$ python3 -q
>>> import numpy as np
>>> import numpy.linalg as la
>>> np.set_printoptions(precision=2, suppress=True, linewidth=140, sign=" ")
>>> def tidy(a):
...     return np.round(a, 2) + 0
... 
>>> E = np.loadtxt("out0.csv", delimiter=",")
>>> print(tidy(E))
[[-0.28 -0.68  0.69  1.31  1.92  2.26  1.83 -0.58  1.46 -1.93 -1.98]
 [ 0.14 -1.37  1.04 -2.62 -0.64  1.5  -1.93 -2.4   1.34  0.81 -0.73]
 [ 1.    0.82 -1.58 -2.55 -1.09  1.04  1.49 -0.47 -1.69 -2.59  0.26]
 [-1.56  0.35  0.8  -0.5  -1.28  0.65  3.05 -0.47  1.6   1.35  2.36]
 [-2.13  0.04  0.    0.63 -1.4   3.22 -1.11  1.78 -1.7   0.57 -0.32]
 [-1.71 -2.89 -1.99  1.15  0.15 -0.38 -0.61 -1.59 -0.4  -1.3   1.89]
 [-0.85 -0.25  3.08 -0.59 -0.47 -0.89 -1.05  1.4   0.49 -2.91  1.25]
 [-3.13  1.45  0.66 -0.45  0.21 -1.65  0.4  -1.95 -1.49 -0.09 -1.88]
 [ 0.57 -0.87  1.76 -0.78  2.88  0.69  0.63 -0.33 -2.75  1.06  1.5 ]
 [ 1.56 -1.69  1.74  1.69 -2.75 -0.44  1.16 -1.06 -1.6   0.13 -1.01]
 [ 0.85  2.78  0.53  1.98 -0.11  1.2  -1.35 -2.4  -0.09 -0.64  1.69]]
>>> G = E.T @ E
>>> print(tidy(la.svd(E, compute_uv=False) ** 2))
[ 25.  25.  25.  25.  25.  25.  25.  25.  25.  25.  25.]
>>> print(tidy(np.diag(G)))
[ 25.  25.  25.  25.  25.  25.  25.  25.  25.  25.  25.]
>>> print(tidy(G))
[[ 25.   0.   0.   0.   0.   0.   0.   0.   0.   0.   0.]
 [  0.  25.   0.   0.   0.   0.   0.   0.   0.   0.   0.]
 [  0.   0.  25.   0.   0.   0.   0.   0.   0.   0.   0.]
 [  0.   0.   0.  25.   0.   0.   0.   0.   0.   0.   0.]
 [  0.   0.   0.   0.  25.   0.   0.   0.   0.   0.   0.]
 [  0.   0.   0.   0.   0.  25.   0.   0.   0.   0.   0.]
 [  0.   0.   0.   0.   0.   0.  25.   0.   0.   0.   0.]
 [  0.   0.   0.   0.   0.   0.   0.  25.   0.   0.   0.]
 [  0.   0.   0.   0.   0.   0.   0.   0.  25.   0.   0.]
 [  0.   0.   0.   0.   0.   0.   0.   0.   0.  25.   0.]
 [  0.   0.   0.   0.   0.   0.   0.   0.   0.   0.  25.]]
>>> print(np.trace(G), (E ** 2).sum())
275.0 275.0
>>> print(la.matrix_rank(G))
11
>>> print(tidy(la.eigvalsh(G)[::-1]))
[ 25.  25.  25.  25.  25.  25.  25.  25.  25.  25.  25.]
>>> print((E @ E.T).shape)
(11, 11)
